$ python3 -q
>>> import numpy as np
>>> np.set_printoptions(precision=3, suppress=True, linewidth=160)
>>> def rnd(a):
...     return np.round(a, 3) + 0
... 
>>> J = np.array([[-1.0, 0.0, 0.0, 0.0, 0.0, 0.0],
...     [0.0, 3.0, -2.0, -4.0, 2.0, 2.0],
...     [0.0, -2.0, 0.0, 2.0, -1.0, -1.0],
...     [0.0, -4.0, 2.0, 3.0, -2.0, -2.0],
...     [0.0, 2.0, -1.0, -2.0, 0.0, 1.0],
...     [0.0, 2.0, -1.0, -2.0, 1.0, 0.0]])
>>> J
array([[-1.,  0.,  0.,  0.,  0.,  0.],
       [ 0.,  3., -2., -4.,  2.,  2.],
       [ 0., -2.,  0.,  2., -1., -1.],
       [ 0., -4.,  2.,  3., -2., -2.],
       [ 0.,  2., -1., -2.,  0.,  1.],
       [ 0.,  2., -1., -2.,  1.,  0.]])
>>> vals, evecs = np.linalg.eigh(J)
>>> vec = np.array([3, 1, -1, -2, -1, -1])
>>> rnd(np.linalg.eigvalsh(J[1:, 1:]))
array([-1., -1., -1., -1., 10.])
>>> rnd(vec @ J @ vec / (vec @ vec)), rnd(vals[0]), rnd(vals[-1])
(np.float64(0.471), np.float64(-1.0), np.float64(10.0))
>>> vec @ J @ vec
np.float64(8.0)
>>> rnd(evecs * np.maximum(vals, 0) @ evecs.T)
array([[ 0.   ,  0.   ,  0.   ,  0.   ,  0.   ,  0.   ],
       [ 0.   ,  3.636, -1.818, -3.636,  1.818,  1.818],
       [ 0.   , -1.818,  0.909,  1.818, -0.909, -0.909],
       [ 0.   , -3.636,  1.818,  3.636, -1.818, -1.818],
       [ 0.   ,  1.818, -0.909, -1.818,  0.909,  0.909],
       [ 0.   ,  1.818, -0.909, -1.818,  0.909,  0.909]])
>>> left, s, VT = np.linalg.svd(J)
>>> print(np.argmax(s[:-1] / (s[1:] + 1e-6)) + 1)
1
>>> B = left[:, :1] @ np.diag(s[:1]) @ VT[:1]
>>> np.linalg.matrix_rank(J, rtol=0.05)
np.int64(6)
>>> rnd(np.linalg.norm(J - B, 2)), s[1]
(np.float64(1.0), np.float64(1.0))
>>> np.abs(J - B).max()
np.float64(1.0)
>>> rnd(np.linalg.norm(J - B) / np.linalg.norm(J))
np.float64(0.218)
>>> rng = np.random.default_rng(35032)
>>> z = rng.permutation(6)
>>> B = J[:, z] * rng.choice([-1, 1], 6)
>>> B
array([[ 0., -0., -0., -1.,  0., -0.],
       [ 3.,  2., -2.,  0., -4., -2.],
       [-2., -0.,  1.,  0.,  2.,  1.],
       [-4., -2.,  2.,  0.,  3.,  2.],
       [ 2.,  1., -0.,  0., -2., -1.],
       [ 2.,  1., -1.,  0., -2., -0.]])
>>> left, _, VT = np.linalg.svd(J.T @ B)
>>> z
array([1, 2, 4, 0, 3, 5])
>>> np.argsort(-np.linalg.norm(J, axis=0).round(6), kind="stable")[:3]
array([1, 3, 2])
>>> [round(float(x), 3) for x in np.linalg.svd(J, compute_uv=False)[:3]]
[10.0, 1.0, 1.0]
>>> rnd(np.linalg.norm(J, 2) / np.linalg.norm(J))
np.float64(0.976)
>>> rnd(np.abs(np.linalg.svd(J)[2][-1]))
array([0.   , 0.   , 0.588, 0.385, 0.586, 0.404])
>>> round(np.log10(np.linalg.cond(J)))
1
>>> B = J + rng.integers(-2, 3, (6, 1)) @ rng.integers(-2, 3, (1, 6))
>>> B
array([[ 0., -1.,  1.,  1., -2.,  1.],
       [ 2.,  1.,  0., -2., -2.,  4.],
       [ 2., -4.,  2.,  4., -5.,  1.],
       [-2., -2.,  0.,  1.,  2., -4.],
       [-2.,  4., -3., -4.,  4., -1.],
       [ 0.,  2., -1., -2.,  1.,  0.]])
>>> np.linalg.matrix_rank(B - J, tol=1e-8)
np.int64(1)
>>> data = np.load("w.npy")
>>> print(data)
[[ 1 -2  4 -8]
 [ 1 -1  1 -1]
 [ 1  0  0  0]
 [ 1  1  1  1]
 [ 1  2  4  8]
 [ 1  3  9 27]]
>>> vec = np.array([-2, 3, 0, -3])
>>> h = np.maximum(data @ vec, 0)
>>> h
array([16,  0,  0,  0,  0,  0])
>>> print(np.maximum(data @ (3 * vec), 0))
[48  0  0  0  0  0]
>>> data * (h > 1e-9)[:, None]
array([[ 1, -2,  4, -8],
       [ 0,  0,  0,  0],
       [ 0,  0,  0,  0],
       [ 0,  0,  0,  0],
       [ 0,  0,  0,  0],
       [ 0,  0,  0,  0]])
>>> print(np.flatnonzero(h > 1e-9))
[0]
>>> arr = np.load("dump.npy")
>>> arr
array([[ 32,  13,  13, -28,   0,  26,   6,  -6],
       [ 13,  33,  -1, -29,  17,  -1,  13, -10],
       [ 13,  -1,  30, -11,  -2,  18,   6,   8],
       [-28, -29, -11,  41, -13, -22, -17,   8],
       [  0,  17,  -2, -13,  33,  -9,   8, -17],
       [ 26,  -1,  18, -22,  -9,  45,  17,  -4],
       [  6,  13,   6, -17,   8,  17,  30,  -6],
       [ -6, -10,   8,   8, -17,  -4,  -6,  22]])
>>> # equal to its transpose
>>> vals, evecs = np.linalg.eigh(arr)
>>> vec = np.array([3, 2, 2, 4, 5, 1, 4, 3])
>>> np.abs(arr).sum(axis=1).max(), rnd(np.abs(vals).max())
(np.int64(169), np.float64(117.948))
>>> print(rnd(evecs * np.abs(vals) @ evecs.T))
[[ 32.  13.  13. -28.   0.  26.   6.  -6.]
 [ 13.  33.  -1. -29.  17.  -1.  13. -10.]
 [ 13.  -1.  30. -11.  -2.  18.   6.   8.]
 [-28. -29. -11.  41. -13. -22. -17.   8.]
 [  0.  17.  -2. -13.  33.  -9.   8. -17.]
 [ 26.  -1.  18. -22.  -9.  45.  17.  -4.]
 [  6.  13.   6. -17.   8.  17.  30.  -6.]
 [ -6. -10.   8.   8. -17.  -4.  -6.  22.]]
>>> print(rnd(evecs * np.maximum(vals, 0) @ evecs.T))
[[ 32.  13.  13. -28.   0.  26.   6.  -6.]
 [ 13.  33.  -1. -29.  17.  -1.  13. -10.]
 [ 13.  -1.  30. -11.  -2.  18.   6.   8.]
 [-28. -29. -11.  41. -13. -22. -17.   8.]
 [  0.  17.  -2. -13.  33.  -9.   8. -17.]
 [ 26.  -1.  18. -22.  -9.  45.  17.  -4.]
 [  6.  13.   6. -17.   8.  17.  30.  -6.]
 [ -6. -10.   8.   8. -17.  -4.  -6.  22.]]
>>> (np.sign(evecs[:, -1].round(6)) == np.sign(evecs[0, -1].round(6))).astype(int)
array([1, 1, 1, 0, 1, 1, 1, 0])
>>> vec = np.array([9, 6, 0, -9, -7, -5, -2, 5])
>>> h = np.maximum(arr @ vec, 0)
>>> arr.T @ h
array([ 26730,  18116,  14976, -30402,   3505,  24194,  13406,  -4754])
>>> np.tanh(arr @ vec)
array([ 1.,  1.,  1., -1., -1.,  1.,  1.,  1.])
>>> rnd(np.sort(np.abs(np.linalg.eigvals(arr))))
array([  0.021,   2.893,   4.658,  20.354,  24.378,  27.14 ,  68.608, 117.948])
>>> (arr + arr.T) / 2
array([[ 32.,  13.,  13., -28.,   0.,  26.,   6.,  -6.],
       [ 13.,  33.,  -1., -29.,  17.,  -1.,  13., -10.],
       [ 13.,  -1.,  30., -11.,  -2.,  18.,   6.,   8.],
       [-28., -29., -11.,  41., -13., -22., -17.,   8.],
       [  0.,  17.,  -2., -13.,  33.,  -9.,   8., -17.],
       [ 26.,  -1.,  18., -22.,  -9.,  45.,  17.,  -4.],
       [  6.,  13.,   6., -17.,   8.,  17.,  30.,  -6.],
       [ -6., -10.,   8.,   8., -17.,  -4.,  -6.,  22.]])
>>> np.linalg.determinant(arr)
Traceback (most recent call last):
  File "<python-input-55>", line 1, in <module>
    np.linalg.determinant(arr)
    ^^^^^^^^^^^^^^^^^^^^^
AttributeError: module 'numpy.linalg' has no attribute 'determinant'
>>> vals, evecs = np.linalg.eigh(arr)
>>> np.unique(vals.round(6) + 0, return_counts=True)[1]
array([1, 1, 1, 1, 1, 1, 1, 1])
>>> print(rnd(np.linalg.svd(arr, compute_uv=False)))
[117.948  68.608  27.14   24.378  20.354   4.658   2.893   0.021]
>>> rnd(vals.sum()), np.trace(arr)
(np.float64(266.0), np.int64(266))
>>> rnd(np.linalg.eigvalsh(arr + 4 * np.eye(8)))
array([  4.021,   6.893,   8.658,  24.354,  28.378,  31.14 ,  72.608, 121.948])
>>> rnd(vals)
array([  0.021,   2.893,   4.658,  20.354,  24.378,  27.14 ,  68.608, 117.948])
>>> np.abs(evecs[:, -1]).round(6).argmax()
np.int64(3)
>>> rnd(np.linalg.eigvalsh(arr @ arr))
array([    0.   ,     8.369,    21.7  ,   414.29 ,   594.305,   736.565,  4707.04 , 13911.731])
>>> rnd(np.linalg.norm(arr, 2))
np.float64(117.948)
>>> rnd(np.linalg.norm(arr, axis=1))
array([53.796, 51.565, 40.237, 66.581, 44.553, 62.418, 42.65 , 33.   ])
>>> mat = np.loadtxt("test4.csv", delimiter=",")
>>> mat
array([[7., 6., 5., 7., 5., 9., 6.],
       [0., 8., 3., 0., 4., 1., 7.],
       [0., 7., 6., 6., 1., 1., 6.],
       [4., 4., 9., 3., 9., 8., 7.],
       [2., 8., 0., 3., 4., 2., 3.],
       [7., 6., 9., 2., 9., 8., 0.],
       [9., 1., 7., 7., 9., 9., 5.]])
>>> Q, R = np.linalg.qr(mat)
>>> np.allclose(R.T @ R, mat.T @ mat)
True
>>> print(rnd(Q @ R))
[[7. 6. 5. 7. 5. 9. 6.]
 [0. 8. 3. 0. 4. 1. 7.]
 [0. 7. 6. 6. 1. 1. 6.]
 [4. 4. 9. 3. 9. 8. 7.]
 [2. 8. 0. 3. 4. 2. 3.]
 [7. 6. 9. 2. 9. 8. 0.]
 [9. 1. 7. 7. 9. 9. 5.]]
>>> np.trace(Q @ Q.T)
np.float64(7.0)
>>> rnd(abs(R[0, 0])), rnd(np.linalg.norm(mat[:, 0]))
(np.float64(14.107), np.float64(14.107))
>>> left, s, VT = np.linalg.svd(arr)
>>> np.argmax(s[:-1] / (s[1:] + 1e-6)) + 1
np.int64(7)
>>> rnd(s)
array([117.948,  68.608,  27.14 ,  24.378,  20.354,   4.658,   2.893,   0.021])
>>> B = left[:, :7] @ np.diag(s[:7]) @ VT[:7]
>>> rnd(np.linalg.norm(arr - B, 2)), rnd(s[7])
(np.float64(0.021), np.float64(0.021))
>>> rnd(np.linalg.norm(arr - B) / np.linalg.norm(arr))
np.float64(0.0)
>>> np.linalg.matrix_rank(arr, rtol=0.05)
np.int64(5)
>>> ang = np.radians(135)
>>> R = np.eye(7)
>>> R[6, 6] = R[2, 2] = np.cos(ang)
>>> R[6, 2], R[2, 6] = -np.sin(ang), np.sin(ang)
>>> rnd(R)
array([[ 1.   ,  0.   ,  0.   ,  0.   ,  0.   ,  0.   ,  0.   ],
       [ 0.   ,  1.   ,  0.   ,  0.   ,  0.   ,  0.   ,  0.   ],
       [ 0.   ,  0.   , -0.707,  0.   ,  0.   ,  0.   ,  0.707],
       [ 0.   ,  0.   ,  0.   ,  1.   ,  0.   ,  0.   ,  0.   ],
       [ 0.   ,  0.   ,  0.   ,  0.   ,  1.   ,  0.   ,  0.   ],
       [ 0.   ,  0.   ,  0.   ,  0.   ,  0.   ,  1.   ,  0.   ],
       [ 0.   ,  0.   , -0.707,  0.   ,  0.   ,  0.   , -0.707]])
>>> B = mat @ R.T
>>> print(np.allclose(mat @ mat.T, B @ B.T))
True
>>> np.allclose(np.linalg.norm(mat, axis=1), np.linalg.norm(B, axis=1))
True
>>> f, r1 = mat[3], mat[0]
>>> print(f @ f)
316.0
>>> pr = (f @ r1) / (f @ f) * f
>>> np.linalg.matrix_rank(np.outer(f, r1))
np.int64(1)
>>> rnd(r1 - pr)
array([ 3.494,  2.494, -2.889,  4.37 , -2.889,  1.987, -0.136])
>>> rnd(np.linalg.norm(f + r1) ** 2 + np.linalg.norm(f - r1) ** 2)
np.float64(1234.0)
>>> print(rnd(pr))
[3.506 3.506 7.889 2.63  7.889 7.013 6.136]
>>> np.outer(f, r1)
array([[28., 24., 20., 28., 20., 36., 24.],
       [28., 24., 20., 28., 20., 36., 24.],
       [63., 54., 45., 63., 45., 81., 54.],
       [21., 18., 15., 21., 15., 27., 18.],
       [63., 54., 45., 63., 45., 81., 54.],
       [56., 48., 40., 56., 40., 72., 48.],
       [49., 42., 35., 49., 35., 63., 42.]])
>>> B = np.linalg.inv(mat)
>>> (np.abs(B) > 1e-9).astype(int)
array([[1, 1, 1, 1, 1, 1, 1],
       [1, 1, 1, 1, 1, 1, 1],
       [1, 1, 1, 1, 1, 1, 1],
       [1, 1, 1, 1, 1, 1, 1],
       [1, 1, 1, 1, 1, 1, 1],
       [1, 1, 1, 1, 1, 1, 1],
       [1, 1, 1, 1, 1, 1, 1]])
>>> np.allclose(B, mat.T)
False
>>> rnd(np.linalg.det(mat) * B)
array([[  18622.,  116846.,  -14182., -140566.,  -86970.,   38456.,   80062.],
       [  17445.,   11785.,    4155.,  -18235.,   15275.,   22110.,  -26055.],
       [ -11172.,   17804.,   35432.,  -15984.,  -57580.,   33044.,    2888.],
       [ -25605.,  -78365.,   41105.,   28415.,   64725.,  -25190.,   12495.],
       [ -73738.,  -36434.,   -8122.,   51814.,   80830.,  -15224.,   28202.],
       [  72547.,  -70529.,  -31707.,   89259.,   22305.,  -15994.,  -88613.],
       [  16623.,   64639.,  -10763.,  -14669.,  -42155.,  -28446.,   25083.]])
>>> rnd(np.linalg.slogdet(mat)[0])
np.float64(1.0)
>>> A = np.load("a.npy")
>>> rnd(A)
array([[0.2  , 0.2  , 0.2  , 0.   , 0.2  , 0.   , 0.2  ],
       [0.   , 0.5  , 0.   , 0.   , 0.5  , 0.   , 0.   ],
       [0.   , 0.333, 0.333, 0.333, 0.   , 0.   , 0.   ],
       [0.333, 0.   , 0.   , 0.333, 0.   , 0.   , 0.333],
       [0.   , 0.25 , 0.   , 0.25 , 0.25 , 0.25 , 0.   ],
       [0.   , 0.5  , 0.   , 0.   , 0.   , 0.5  , 0.   ],
       [0.   , 0.5  , 0.   , 0.   , 0.   , 0.   , 0.5  ]])
>>> vals, evecs = np.linalg.eigh(J)
>>> rnd(evecs.T @ J @ evecs)
array([[-1.,  0.,  0.,  0.,  0.,  0.],
       [ 0., -1.,  0.,  0.,  0.,  0.],
       [ 0.,  0., -1.,  0.,  0.,  0.],
       [ 0.,  0.,  0., -1.,  0.,  0.],
       [ 0.,  0.,  0.,  0., -1.,  0.],
       [ 0.,  0.,  0.,  0.,  0., 10.]])
>>> print(rnd(evecs @ np.diag(vals) @ evecs.T))
[[-1.  0.  0.  0.  0.  0.]
 [ 0.  3. -2. -4.  2.  2.]
 [ 0. -2.  0.  2. -1. -1.]
 [ 0. -4.  2.  3. -2. -2.]
 [ 0.  2. -1. -2.  0.  1.]
 [ 0.  2. -1. -2.  1.  0.]]
>>> np.unique(vals.round(6) + 0, return_counts=True)[1]
array([5, 1])
>>> rnd(np.linalg.svd(J, compute_uv=False))
array([10.,  1.,  1.,  1.,  1.,  1.])
>>> np.abs(evecs[:, -1]).round(6).argmax()
np.int64(1)
>>> B = A / np.sqrt((A ** 2).mean(axis=1, keepdims=True))
>>> np.linalg.matrix_rank(B) == np.linalg.matrix_rank(A)
np.True_
>>> rnd(np.linalg.norm(B, axis=1))
array([2.646, 2.646, 2.646, 2.646, 2.646, 2.646, 2.646])
>>> print(A.sum(axis=1))
[1. 1. 1. 1. 1. 1. 1.]
>>> A @ np.ones(7)
array([1., 1., 1., 1., 1., 1., 1.])
>>> pr = np.eye(7)[4]
>>> for _ in range(6):
...     pr = pr @ A
...     print(pr.round(3))
... 
[0.   0.25 0.   0.25 0.25 0.25 0.  ]
[0.083 0.312 0.    0.146 0.188 0.188 0.083]
[0.065 0.355 0.017 0.095 0.22  0.141 0.107]
[0.045 0.375 0.019 0.092 0.246 0.125 0.098]
[0.04  0.376 0.015 0.098 0.258 0.124 0.089]
[0.041 0.372 0.013 0.102 0.26  0.126 0.085]
>>> vec = np.array([3, 0, 0, 3, 0, 2, 2])
>>> y = A @ vec
>>> rnd(y)
array([1.   , 0.   , 1.   , 2.667, 1.25 , 1.   , 1.   ])
>>> rnd(np.linalg.solve(A, A[:, 0]))
array([1., 0., 0., 0., 0., 0., 0.])
>>> rnd(np.linalg.solve(A, y))
array([3., 0., 0., 3., 0., 2., 2.])
>>> F = np.load("arr.npy")
>>> rnd(F)
array([[-0.127,  0.625,  0.218,  0.353,  0.351,  0.173,  0.409, -0.317],
       [-0.064, -0.054, -0.13 ,  0.728,  0.2  , -0.178, -0.128,  0.599],
       [ 0.064,  0.368, -0.421, -0.266,  0.52 ,  0.104, -0.575,  0.007],
       [ 0.127,  0.161,  0.713, -0.207,  0.032,  0.357, -0.21 ,  0.484],
       [-0.254, -0.531, -0.065,  0.159,  0.262,  0.727, -0.028, -0.16 ],
       [ 0.127, -0.258, -0.027, -0.364,  0.602, -0.201,  0.549,  0.283],
       [-0.826, -0.077,  0.287, -0.142,  0.163, -0.37 , -0.205, -0.068],
       [-0.445,  0.301, -0.404, -0.233, -0.327,  0.307,  0.313,  0.442]])
>>> vec = np.array([3, 4, 2, 2, 4, 3, 0])
>>> mat @ (2 * vec)
array([232., 114., 118., 224., 132., 254., 244.])
>>> mat @ np.eye(7)[1]
array([6., 8., 7., 4., 8., 6., 1.])
>>> print(mat @ np.ones(7))
[45. 23. 27. 44. 22. 41. 47.]
>>> np.linalg.norm(mat @ vec) <= np.linalg.norm(mat, 2) * np.linalg.norm(vec) + 1e-9
np.True_
>>> B = np.array([[2, 3, 0, 0, 3, 1, 3, 3],
...     [1, 2, 3, 3, 0, 3, 2, 2],
...     [0, 3, 3, 1, 2, 3, 3, 2],
...     [1, 2, 1, 0, 2, 2, 3, 1],
...     [0, 0, 2, 3, 0, 3, 1, 0],
...     [1, 0, 3, 2, 2, 2, 3, 0],
...     [0, 2, 1, 0, 3, 3, 2, 1],
...     [1, 0, 2, 0, 2, 2, 0, 2]])
>>> C = np.array([[0]])
>>> M = np.block([[B, np.array([[8], [-2], [-3], [-3], [-7], [-2], [9], [-6]])], [np.zeros((1, 8)), C]])
>>> M
array([[ 2.,  3.,  0.,  0.,  3.,  1.,  3.,  3.,  8.],
       [ 1.,  2.,  3.,  3.,  0.,  3.,  2.,  2., -2.],
       [ 0.,  3.,  3.,  1.,  2.,  3.,  3.,  2., -3.],
       [ 1.,  2.,  1.,  0.,  2.,  2.,  3.,  1., -3.],
       [ 0.,  0.,  2.,  3.,  0.,  3.,  1.,  0., -7.],
       [ 1.,  0.,  3.,  2.,  2.,  2.,  3.,  0., -2.],
       [ 0.,  2.,  1.,  0.,  3.,  3.,  2.,  1.,  9.],
       [ 1.,  0.,  2.,  0.,  2.,  2.,  0.,  2., -6.],
       [ 0.,  0.,  0.,  0.,  0.,  0.,  0.,  0.,  0.]])
>>> rank = np.linalg.matrix_rank(M)
>>> print(rank)
8
>>> null = np.linalg.svd(M)[2][rank:].T
>>> print(rnd(M @ null))
[[0.]
 [0.]
 [0.]
 [0.]
 [0.]
 [0.]
 [0.]
 [0.]
 [0.]]
>>> rnd(null[:, 0] / null[np.abs(null[:, 0]).round(6).argmax(), 0])
array([ 0.603,  1.   ,  0.231,  0.343,  0.548, -0.308, -0.847, -0.893, -0.04 ])
>>> null.shape
(9, 1)
>>> [int(np.linalg.matrix_rank(np.delete(M, i, axis=0))) for i in range(9)]
[7, 7, 7, 7, 7, 7, 7, 7, 8]
